$ ipython --no-banner

In [1]: import numpy as np

In [2]: from numpy import linalg as LA

In [3]: np.set_printoptions(suppress=True, linewidth=160)

In [4]: def tidy(a):
   ...:     return np.round(a, 1) + 0
   ...: 

In [5]: s = 10 * 0.7 ** np.arange(5)

In [6]: q, _ = LA.qr(np.array([[0.3, 0.3, 0.2, -1.7, 1.5],
   ...:     [-0.6, 0.0, 1.4, 0.7, -1.4],
   ...:     [1.1, 1.5, 0.1, 0.3, 0.1],
   ...:     [-0.8, -0.2, -1.7, 0.3, -0.9],
   ...:     [0.7, 1.1, -1.4, 0.2, -0.4]]))

In [7]: rng = np.random.default_rng(314)

In [8]: feats = rng.normal(size=(23, 5)) * s @ q

In [9]: tidy(feats)
Out[9]: 
array([[  1.2,   0.3,  -5.2,   5.6,  -2.6],
       [ -1. ,  -0.5,   1.5,  -3.2,   0. ],
       [  1.5,  -2. ,  -7. ,  17.7,  -3. ],
       [ -2.3,  -2.8,   2.5,   3.1,  -3.4],
       [  2.2,   2.8, -10.1,  10. ,  -1.5],
       [  1.1,  -4.2,  11.4,   6.3,   1.6],
       [  2.2,  -8.1,   8.7,  -6. ,   1.5],
       [ -0.9,   2.1,  -2.4,   3.3,  -0.3],
       [  5.1,  -8. ,   4.4,   0.4,   0.7],
       [  4.9,  -1.5, -10. ,   2.8,   1.4],
       [ -2.7,  -2.6,  -2.5,  -5.1,   0.3],
       [  1.4,   4.1,  -5.4,   8.2,   2.5],
       [ 10.5,   7.5,  -3.6,  17.2,   7.6],
       [ -8.5,  -7.9,  -3. ,   8.6,  -8.1],
       [ -2.3,   7.3,  -1. ,  10.8,   2.3],
       [ -9.5,   2.3,   2.7, -17.5,   3.1],
       [ -6.7,   2.8,  -3.3,  -9.7,  -2.1],
       [  6.2,  -4.2,   8.6,   3.4,   3.4],
       [ -5.4,   4.3,  -2.4,   1.3,  -0.4],
       [  3.6,   1.8,  -0.3,   0.3,   2.5],
       [  1.3,  -5.7,   3.9,   4.3,   2.3],
       [  2.8,  -3.2,   3.7,   8.8,   1.8],
       [-10.5,   5.3,  -3.1, -11.2, -10.2]])

In [10]: np.unravel_index(np.abs(feats).argmax(), feats.shape)
Out[10]: (np.int64(2), np.int64(3))

In [11]: tidy(np.abs(feats).max())
Out[11]: np.float64(17.7)

In [12]: np.count_nonzero(feats)
Out[12]: np.int64(115)

In [13]: tidy(feats.sum(axis=0))
Out[13]: array([ -5.7, -10.2, -11.8,  59.2,  -0.2])

In [14]: feats[:, 5]
---------------------------------------------------------------------------
IndexError                                Traceback (most recent call last)
Cell In[14], line 1
----> 1 feats[:, 5]

IndexError: index 5 is out of bounds for axis 1 with size 5

In [15]: tidy(LA.svd(feats, compute_uv=False))
Out[15]: array([45.5, 31.4, 22.6, 16. ,  8.4])

In [16]: Xc = feats - feats.mean(axis=0)

In [17]: Uu, s, VT = LA.svd(Xc, full_matrices=False)

In [18]: tidy(s ** 2 / (s ** 2).sum())
Out[18]: array([0.5, 0.3, 0.1, 0.1, 0. ])

In [19]: np.searchsorted(np.cumsum(s ** 2) / (s ** 2).sum(), 0.9) + 1
Out[19]: np.int64(3)

In [20]: tidy(VT[0] * np.sign(VT[0, np.abs(VT[0]).argmax()]))
Out[20]: array([ 0.4,  0. , -0.2,  0.9,  0.1])

In [21]: tidy(Xc.mean(axis=0))
Out[21]: array([0., 0., 0., 0., 0.])

In [22]: tidy(s)
Out[22]: array([44.2, 31.4, 22. , 15.9,  7.9])

In [23]: Xc = feats - feats.mean(axis=0)

In [24]: V = LA.svd(Xc)[2][:4]

In [25]: M2 = Xc - Xc @ V.T @ V

In [26]: tidy(np.diag(V.T @ V))
Out[26]: array([0.7, 0.9, 0.9, 1. , 0.5])

In [27]: tidy(M2.std(axis=0))
Out[27]: array([0.9, 0.6, 0.4, 0.2, 1.2])

In [28]: tidy(np.cov(Xc @ V.T, rowvar=False))
Out[28]: 
array([[88.7,  0. ,  0. ,  0. ],
       [ 0. , 44.8,  0. ,  0. ],
       [ 0. ,  0. , 22. ,  0. ],
       [ 0. ,  0. ,  0. , 11.5]])

In [29]: tidy((Xc @ V.T).std(axis=0))
Out[29]: array([9.2, 6.5, 4.6, 3.3])

In [30]: M2 = np.c_[feats[:, :1] @ np.array([[3]]), np.array([0, -9, -2, -7, 5, 7, -9, -2, 0, -2, -4, 2, 7, -2, -2, -7, 3, 2, -6, 6, -4, 4, -9])]

In [31]: tidy(M2)
Out[31]: 
array([[  3.6,   0. ],
       [ -2.9,  -9. ],
       [  4.6,  -2. ],
       [ -7. ,  -7. ],
       [  6.5,   5. ],
       [  3.2,   7. ],
       [  6.7,  -9. ],
       [ -2.8,  -2. ],
       [ 15.2,   0. ],
       [ 14.8,  -2. ],
       [ -8. ,  -4. ],
       [  4.3,   2. ],
       [ 31.5,   7. ],
       [-25.4,  -2. ],
       [ -6.9,  -2. ],
       [-28.5,  -7. ],
       [-20.2,   3. ],
       [ 18.5,   2. ],
       [-16.2,  -6. ],
       [ 10.9,   6. ],
       [  3.9,  -4. ],
       [  8.5,   4. ],
       [-31.4,  -9. ]])

In [32]: LA.matrix_rank(np.c_[feats, M2])
Out[32]: np.int64(6)

In [33]: C = np.array([[3, 4, 4, 5], [5, -5, 5, 3]])

In [34]: K = np.repeat(C, 23 // 2, axis=0)

In [35]: K = K + 0.1 * rng.normal(size=K.shape)

In [36]: tidy(K)
Out[36]: 
array([[ 3. ,  3.8,  3.9,  4.8],
       [ 2.7,  3.9,  3.9,  5.1],
       [ 3. ,  3.9,  4.1,  5. ],
       [ 3. ,  3.8,  3.8,  5. ],
       [ 3.1,  4.1,  4. ,  5.1],
       [ 3. ,  4. ,  4.1,  5.1],
       [ 3. ,  3.9,  4. ,  5. ],
       [ 2.9,  4. ,  4. ,  4.9],
       [ 3.1,  4. ,  3.9,  5. ],
       [ 3.1,  3.9,  3.8,  5. ],
       [ 2.9,  4. ,  3.8,  5. ],
       [ 4.9, -5.1,  5. ,  3. ],
       [ 4.9, -4.8,  5. ,  3.1],
       [ 5.1, -5.1,  5. ,  3.1],
       [ 5.2, -5. ,  4.9,  2.9],
       [ 5. , -4.9,  5.1,  2.9],
       [ 5. , -4.9,  5. ,  3. ],
       [ 5. , -4.9,  5. ,  3.1],
       [ 5. , -4.9,  4.9,  2.9],
       [ 4.9, -5. ,  5. ,  2.8],
       [ 5.1, -5. ,  5.1,  3. ],
       [ 5. , -5. ,  5.1,  3. ]])

In [37]: vec = np.array([2, 1, -1, -1])

In [38]: y = K @ vec

In [39]: tidy(LA.lstsq(K, y)[0])
Out[39]: array([ 2.,  1., -1., -1.])

In [40]: tidy(LA.pinv(K) @ K)
Out[40]: 
array([[1., 0., 0., 0.],
       [0., 1., 0., 0.],
       [0., 0., 1., 0.],
       [0., 0., 0., 1.]])

In [41]: y = y + 0.3 * rng.normal(size=22)

In [42]: tidy(y)
Out[42]: array([ 1.3,  0.1,  0.4,  0.8,  0.8,  0.7,  0.9,  1.1,  1.3,  1.2,  1.3, -3.6, -2.7, -2.7, -2.6, -3. , -3.3, -2.9, -2.8, -2.9, -2.7, -3.2])

In [43]: c, *_ = LA.lstsq(K, y)

In [44]: tidy(K.T @ (y - K @ c))
Out[44]: array([0., 0., 0., 0.])

In [45]: tidy(c)
Out[45]: array([ 2.2,  1.1, -0.9, -1.3])

In [46]: c.round()
Out[46]: array([ 2.,  1., -1., -1.])

In [47]: M = np.load("w.npy")

In [48]: tidy(M)
Out[48]: 
array([[ 0.5, -0.6, -0.4, -0.3, -0.4, -0.1],
       [-0.6,  0.3, -0.5, -0.3, -0.5, -0.1],
       [-0.4, -0.5,  0.7, -0.2, -0.3,  0. ],
       [-0.3, -0.3, -0.2,  0.8, -0.2,  0. ],
       [-0.4, -0.5, -0.3, -0.2,  0.7,  0. ],
       [-0.1, -0.1,  0. ,  0. ,  0. ,  1. ]])

In [49]: w, V = LA.eigh(M)

In [50]: vec = np.array([2, 0, 4, 0, 2, 3])

In [51]: tidy(np.abs(M).sum(axis=1).max()), np.abs(w).max()
Out[51]: (np.float64(2.2), np.float64(1.0))

In [52]: tidy(vec @ M @ vec / (vec @ vec)), w[0], w[-1]
Out[52]: (np.float64(0.3), np.float64(-1.0), np.float64(1.0))

In [53]: M2 = np.array([[5, 4, 1, 2, 2],
    ...:     [1, 0, 4, 1, 3],
    ...:     [4, 1, 1, 1, 5],
    ...:     [0, 2, 0, 2, 2],
    ...:     [5, 3, 0, 3, 2]])

In [54]: C = np.array([[0]])

In [55]: E = np.block([[M2, np.array([[-3], [3], [-2], [2], [3]])], [np.zeros((1, 5)), C]])

In [56]: E
Out[56]: 
array([[ 5.,  4.,  1.,  2.,  2., -3.],
       [ 1.,  0.,  4.,  1.,  3.,  3.],
       [ 4.,  1.,  1.,  1.,  5., -2.],
       [ 0.,  2.,  0.,  2.,  2.,  2.],
       [ 5.,  3.,  0.,  3.,  2.,  3.],
       [ 0.,  0.,  0.,  0.,  0.,  0.]])

In [57]: # rows and columns are dependent

In [58]: Uu, s, VT = LA.svd(E)

In [59]: V = VT[:(s > 1e-8).sum()]

In [60]: vec = E[2] + 2 * E[3] + rng.integers(2) * np.eye(6)[5]

In [61]: vec
Out[61]: array([4., 5., 1., 5., 9., 3.])

In [62]: np.allclose(V.T @ V @ vec, vec)
Out[62]: False

In [63]: tidy(LA.norm(vec - V.T @ V @ vec))
Out[63]: np.float64(0.2)

In [64]: tidy(np.diag(V.T @ V))
Out[64]: array([1. , 0.8, 1. , 0.3, 1. , 1. ])

In [65]: m1 = np.load("data.npy")

In [66]: m1
Out[66]: 
array([[  1,  -4,  16, -64],
       [  1,  -3,   9, -27],
       [  1,  -2,   4,  -8],
       [  1,  -1,   1,  -1],
       [  1,   0,   0,   0],
       [  1,   1,   1,   1]])

In [67]: Uu, s, VT = LA.svd(m1)

In [68]: np.argmax(s[:-1] / (s[1:] + 1e-6)) + 1
Out[68]: np.int64(1)

In [69]: M2 = Uu[:, :1] @ np.diag(s[:1]) @ VT[:1]

In [70]: tidy(LA.norm(m1 - M2) / LA.norm(m1))
Out[70]: np.float64(0.1)

In [71]: tidy(np.abs(m1 - M2).max())
Out[71]: np.float64(1.7)

In [72]: tidy(M2)
Out[72]: 
array([[  1.3,  -4.6,  17. , -63.7],
       [  0.6,  -2. ,   7.3, -27.5],
       [  0.2,  -0.6,   2.3,  -8.6],
       [  0. ,  -0.1,   0.3,  -1.3],
       [  0. ,   0. ,   0. ,   0. ],
       [  0. ,   0.1,  -0.2,   0.7]])

In [73]: np.allclose(M2[:-1].T @ LA.lstsq(M2[:-1].T, M2[-1])[0], M2[-1])
Out[73]: True

In [74]: tidy(M2 @ LA.pinv(M2) @ M2)
Out[74]: 
array([[  1.3,  -4.6,  17. , -63.7],
       [  0.6,  -2. ,   7.3, -27.5],
       [  0.2,  -0.6,   2.3,  -8.6],
       [  0. ,  -0.1,   0.3,  -1.3],
       [  0. ,   0. ,   0. ,   0. ],
       [  0. ,   0.1,  -0.2,   0.7]])

In [75]: np.unique(M2.round(6), axis=0).shape
Out[75]: (6, 4)

In [76]: P = m1 @ LA.solve(m1.T @ m1, m1.T)

In [77]: tidy(np.trace(P))
Out[77]: np.float64(4.0)

In [78]: Xc = K - K.mean(axis=0)

In [79]: V = LA.svd(Xc)[2][:2]

In [80]: M2 = Xc - Xc @ V.T @ V

In [81]: tidy(LA.norm(M2) / LA.norm(Xc))
Out[81]: np.float64(0.0)

In [82]: tidy(M2.std(axis=0))
Out[82]: array([0. , 0. , 0.1, 0.1])

In [83]: tidy((Xc @ V.T).std(axis=0))
Out[83]: array([4.7, 0.1])

In [84]: X = np.array([[3, 0, 0, 2],
    ...:     [4, 3, 1, -1],
    ...:     [4, 0, -1, 0],
    ...:     [2, -3, 1, 3],
    ...:     [0, -3, 2, 3],
    ...:     [-2, 0, -1, 4],
    ...:     [-4, 0, -2, 1],
    ...:     [-2, -2, -5, 1],
    ...:     [0, -1, -7, 0],
    ...:     [2, 2, -8, -1],
    ...:     [1, 4, -9, -4],
    ...:     [2, 5, -6, -3],
    ...:     [2, 8, -6, -2]])

In [85]: G = np.cov(X, rowvar=False)

In [86]: tidy(np.polyfit(X[:, 2], X[:, 0], 1))
Out[86]: array([0.1, 1.1])

In [87]: tidy(X.std(axis=0))
Out[87]: array([2.3, 3.1, 3.7, 2.3])

In [88]: vec = np.array([3, 3, 0, 5])

In [89]: y = X @ vec

In [90]: tidy(LA.solve(X.T @ X, X.T @ y))
Out[90]: array([3., 3., 0., 5.])

In [91]: try:
    ...:     LA.solve(X, y)
    ...: except LA.LinAlgError as e:
    ...:     print("failed:", e)
    ...: 
failed: Last 2 dimensions of the array must be square

In [92]: y
Out[92]: array([19, 16, 12, 12,  6, 14, -7, -7, -3,  7, -5,  6, 20])

In [93]: y = y + 0.1 * rng.normal(size=13)

In [94]: tidy(y)
Out[94]: array([18.8, 15.9, 12. , 12.1,  6. , 14. , -6.8, -6.9, -3.2,  7.3, -5. ,  6. , 20.1])

In [95]: c, *_ = LA.lstsq(X, y)

In [96]: [round(float(LA.norm(LA.solve(X.T @ X + lam * np.eye(4), X.T @ y))), 2) for lam in (0, 1, 10, 100)]
Out[96]: [6.56, 6.36, 5.04, 1.88]

In [97]: c.round()
Out[97]: array([ 3.,  3., -0.,  5.])

In [98]: tidy(LA.norm(y - X @ c))
Out[98]: np.float64(0.4)

In [99]: Xc = X - X.mean(axis=0)

In [100]: V = LA.svd(Xc)[2][:1]

In [101]: M2 = Xc - Xc @ V.T @ V

In [102]: tidy(M2.std(axis=0))
Out[102]: array([2.3, 1.7, 1.7, 0.9])

In [103]: M2 = np.array([[5, -1, -1], [-1, -2, 2], [2, -3, -2]])

In [104]: A = M2 - M2.T

In [105]: A
Out[105]: 
array([[ 0,  0, -3],
       [ 0,  0,  5],
       [ 3, -5,  0]])

In [106]: # skew, so no eigenvalue has a real part

In [107]: idx = rng.permutation(3)

In [108]: idx
Out[108]: array([0, 2, 1])

In [109]: M2 = A[idx][:, idx]

In [110]: tidy(np.sort(np.abs(LA.eigvals(M2))))
Out[110]: array([0. , 5.8, 5.8])

In [111]: rank = LA.matrix_rank(A)

In [112]: rank
Out[112]: np.int64(2)

In [113]: ns = LA.svd(A)[2][rank:].T

In [114]: A @ ns
Out[114]: 
array([[0.],
       [0.],
       [0.]])

In [115]: LA.matrix_rank(A.T @ A), LA.matrix_rank(A @ A.T)
Out[115]: (np.int64(2), np.int64(2))

In [116]: tidy(ns @ ns.T)
Out[116]: 
array([[0.7, 0.4, 0. ],
       [0.4, 0.3, 0. ],
       [0. , 0. , 0. ]])

In [117]: ns[:, 0] / ns[np.abs(ns[:, 0]).round(6).argmax(), 0]
Out[117]: array([ 1. ,  0.6, -0. ])

In [118]: [int(LA.matrix_rank(np.delete(A, i, axis=0))) for i in range(3)]
Out[118]: [2, 2, 1]

In [119]: ns.shape
Out[119]: (3, 1)

In [120]: Uu, s, VT = LA.svd(A)

In [121]: tidy(s)
Out[121]: array([5.8, 5.8, 0. ])

In [122]: np.argmax(s[:-1] / (s[1:] + 1e-6)) + 1
Out[122]: np.int64(2)

In [123]: M2 = Uu[:, :2] @ np.diag(s[:2]) @ VT[:2]

In [124]: M2
Out[124]: 
array([[ 0.,  0., -3.],
       [ 0.,  0.,  5.],
       [ 3., -5.,  0.]])

In [125]: tidy(LA.norm(A - M2, 2)), s[2]
Out[125]: (np.float64(0.0), np.float64(0.0))

In [126]: tidy(LA.norm(A - M2) / LA.norm(A))
Out[126]: np.float64(0.0)

In [127]: LA.matrix_rank(A, rtol=0.05)
Out[127]: np.int64(2)

In [128]: np.abs(A - M2).max()
Out[128]: np.float64(0.0)

In [129]: np.einsum("ii->", A)
Out[129]: np.int64(0)

In [130]: tidy(LA.det(2 * A)), tidy(LA.det(A))
Out[130]: (np.float64(0.0), np.float64(0.0))

In [131]: data = np.loadtxt("x.csv", delimiter=",")

In [132]: tidy(data)
Out[132]: 
array([[1. , 0. , 0. ],
       [0.5, 0.5, 0. ],
       [0.3, 0.3, 0.3]])

In [133]: tidy(np.sort(np.abs(LA.eigvals(data)))[::-1])
Out[133]: array([1. , 0.5, 0.3])

In [134]: data.sum(axis=1)
Out[134]: array([1., 1., 1.])

In [135]: data @ np.ones(3)
Out[135]: array([1., 1., 1.])

In [136]: p = np.eye(3)[0]

In [137]: for _ in range(5):
     ...:     p = p @ data
     ...:     print(p.round(1))
     ...: 
[1. 0. 0.]
[1. 0. 0.]
[1. 0. 0.]
[1. 0. 0.]
[1. 0. 0.]
